% ipython --no-banner

In [1]: import numpy as np

In [2]: from numpy import linalg as LA

In [3]: np.set_printoptions(precision=1, suppress=True, linewidth=120)

In [4]: rd = lambda a: np.round(a, 1) + 0

In [5]: M = np.load("out11.npy")

In [6]: print(M)
[[4 3 1 6 1 3 2 6]
 [2 2 0 6 0 7 9 0]
 [4 4 4 6 9 3 7 7]
 [2 2 0 6 0 7 9 0]
 [4 9 8 8 7 1 0 4]
 [0 0 8 6 7 2 3 9]
 [7 2 9 4 4 1 3 1]
 [8 2 8 4 6 3 5 5]
 [6 3 7 3 4 2 3 6]
 [8 6 4 9 5 5 9 0]]

In [7]: u = np.array([-3, 1, -3])

In [8]: print(np.array([np.convolve(row, u, "same") for row in M]))
[[ -5 -12 -26   0 -26  -6 -25   0]
 [ -4  -4 -24   6 -39 -20 -12 -27]
 [ -8 -20 -26 -33 -18 -45 -23 -14]
 [ -4  -4 -24   6 -39 -20 -12 -27]
 [-23 -27 -43 -37 -20 -20 -15   4]
 [  0 -24 -10 -39 -17 -28 -30   0]
 [  1 -46  -9 -35 -11 -20  -3  -8]
 [  2 -46 -10 -38 -15 -30 -19 -10]
 [ -3 -36 -11 -30 -11 -19 -21  -3]
 [-10 -30 -41 -18 -37 -37  -6 -27]]

In [9]: theta = np.radians(36)

In [10]: Rm = np.eye(8)

In [11]: Rm[2, 2] = Rm[1, 1] = np.cos(theta)

In [12]: Rm[2, 1], Rm[1, 2] = -np.sin(theta), np.sin(theta)

In [13]: print(rd(Rm))
[[ 1.   0.   0.   0.   0.   0.   0.   0. ]
 [ 0.   0.8  0.6  0.   0.   0.   0.   0. ]
 [ 0.  -0.6  0.8  0.   0.   0.   0.   0. ]
 [ 0.   0.   0.   1.   0.   0.   0.   0. ]
 [ 0.   0.   0.   0.   1.   0.   0.   0. ]
 [ 0.   0.   0.   0.   0.   1.   0.   0. ]
 [ 0.   0.   0.   0.   0.   0.   1.   0. ]
 [ 0.   0.   0.   0.   0.   0.   0.   1. ]]

In [14]: A2 = M @ Rm.T

In [15]: print(np.allclose(M @ M.T, A2 @ A2.T))
True

In [16]: print(rd(np.abs(A2 - M).max(axis=0)))
[0.  4.9 6.8 0.  0.  0.  0.  0. ]

In [17]: print(np.allclose(LA.norm(M, axis=1), LA.norm(A2, axis=1)))
True

In [18]: print(rd(LA.svd(M, compute_uv=False)), rd(LA.svd(A2, compute_uv=False)))
[40.7 17.1 10.2  8.3  5.6  5.   2.3  0.7] [40.7 17.1 10.2  8.3  5.6  5.   2.3  0.7]

In [19]: J = np.load("m.npy")

In [20]: print(J)
[[25 20  4 20 29 14 15]
 [20 20  2 10 22 12 10]
 [ 4  2  1  5  5  2  3]
 [20 10  5 25 25 10 15]
 [29 22  5 25 34 16 18]
 [14 12  2 10 16  8  8]
 [15 10  3 15 18  8 10]]

In [21]: # null space of dimension 5

In [22]: print(rd(LA.norm(J, 2) / LA.norm(J)))
1.0

In [23]: print(np.argsort(-LA.norm(J, axis=0).round(6), kind="stable")[:3])
[4 0 3]

In [24]: print(LA.cond(J) > 100)
True

In [25]: print(LA.matrix_rank(J, rtol=0.1))
2

In [26]: print(np.unique(J.round(6), axis=0).shape)
(7, 7)

In [27]: print(LA.lstsq(J[:-1].T, J[-1])[2])
2

In [28]: print(np.abs(np.diag(LA.qr(J)[1])) > 1e-9)
[ True  True False False False False False]

In [29]: A2 = np.array([[-3, -2], [-2, -3]])

In [30]: F = np.block([[np.zeros((2, 2)), A2], [A2.T, np.zeros((2, 2))]])

In [31]: print(F)
[[ 0.  0. -3. -2.]
 [ 0.  0. -2. -3.]
 [-3. -2.  0.  0.]
 [-2. -3.  0.  0.]]

In [32]: # symmetric, so the eigenvalues are real

In [33]: x = np.array([-1, -1, -1, -4])

In [34]: target = F @ x

In [35]: b, lr = np.zeros(4), 1 / LA.norm(F, 2) ** 2

In [36]: for i in range(30):
    ...:     b -= lr * F.T @ (F @ b - target)
    ...:     if i % 10 == 0: print(i, round(LA.norm(F @ b - target), 1))
    ...: 
0 2.0
10 1.4
20 0.9

In [37]: print(rd(b))
[-1.  -1.  -1.4 -3.6]
